>>> import numpy as np
>>> from numpy import linalg as LA
>>> np.set_printoptions(precision=1, suppress=True, linewidth=200, floatmode="fixed")
>>> m1 = np.load("data.npy")
>>> m1
array([[0, 0, 0, 1, 0],
       [1, 0, 0, 0, 0],
       [0, 1, 0, 0, 0],
       [0, 0, 0, 0, 1],
       [0, 0, 1, 0, 0]])
>>> other = LA.inv(m1)
>>> round(float(LA.det(m1) * LA.det(other)), 1)
1.0
>>> m1 @ other
array([[1.0, 0.0, 0.0, 0.0, 0.0],
       [0.0, 1.0, 0.0, 0.0, 0.0],
       [0.0, 0.0, 1.0, 0.0, 0.0],
       [0.0, 0.0, 0.0, 1.0, 0.0],
       [0.0, 0.0, 0.0, 0.0, 1.0]])
>>> t = np.radians(90)
>>> R = np.eye(5)
>>> R[1, 1] = R[2, 2] = np.cos(t)
>>> R[1, 2], R[2, 1] = -np.sin(t), np.sin(t)
>>> print(R.round(1) + 0)
[[ 1.0  0.0  0.0  0.0  0.0]
 [ 0.0  0.0 -1.0  0.0  0.0]
 [ 0.0  1.0  0.0  0.0  0.0]
 [ 0.0  0.0  0.0  1.0  0.0]
 [ 0.0  0.0  0.0  0.0  1.0]]
>>> other = m1 @ R.T
>>> np.abs(other - m1).max(axis=0)
array([0.0, 1.0, 1.0, 0.0, 0.0])
>>> np.allclose(m1 @ m1.T, other @ other.T)
True
>>> print(round(LA.det(m1.T), 1))
1.0
>>> np.einsum("ij,ji->", m1, m1)
np.int64(0)
>>> np.einsum("ii->", m1)
np.int64(0)
>>> np.kron(np.eye(2, dtype=int), m1)
array([[0, 0, 0, 1, 0, 0, 0, 0, 0, 0],
       [1, 0, 0, 0, 0, 0, 0, 0, 0, 0],
       [0, 1, 0, 0, 0, 0, 0, 0, 0, 0],
       [0, 0, 0, 0, 1, 0, 0, 0, 0, 0],
       [0, 0, 1, 0, 0, 0, 0, 0, 0, 0],
       [0, 0, 0, 0, 0, 0, 0, 0, 1, 0],
       [0, 0, 0, 0, 0, 1, 0, 0, 0, 0],
       [0, 0, 0, 0, 0, 0, 1, 0, 0, 0],
       [0, 0, 0, 0, 0, 0, 0, 0, 0, 1],
       [0, 0, 0, 0, 0, 0, 0, 1, 0, 0]])
>>> print(np.round(np.poly(m1), 1) + 0)
[ 1.0  0.0  0.0  0.0  0.0 -1.0]
>>> print(round(float(LA.det(m1[::-1])), 1))
1.0
>>> x0 = np.array([-1, -3, -3, 1, 2])
>>> target = m1 @ x0
>>> target
array([ 1, -1, -3,  2, -3])
>>> LA.solve(m1, target)
array([-1.0, -3.0, -3.0,  1.0,  2.0])
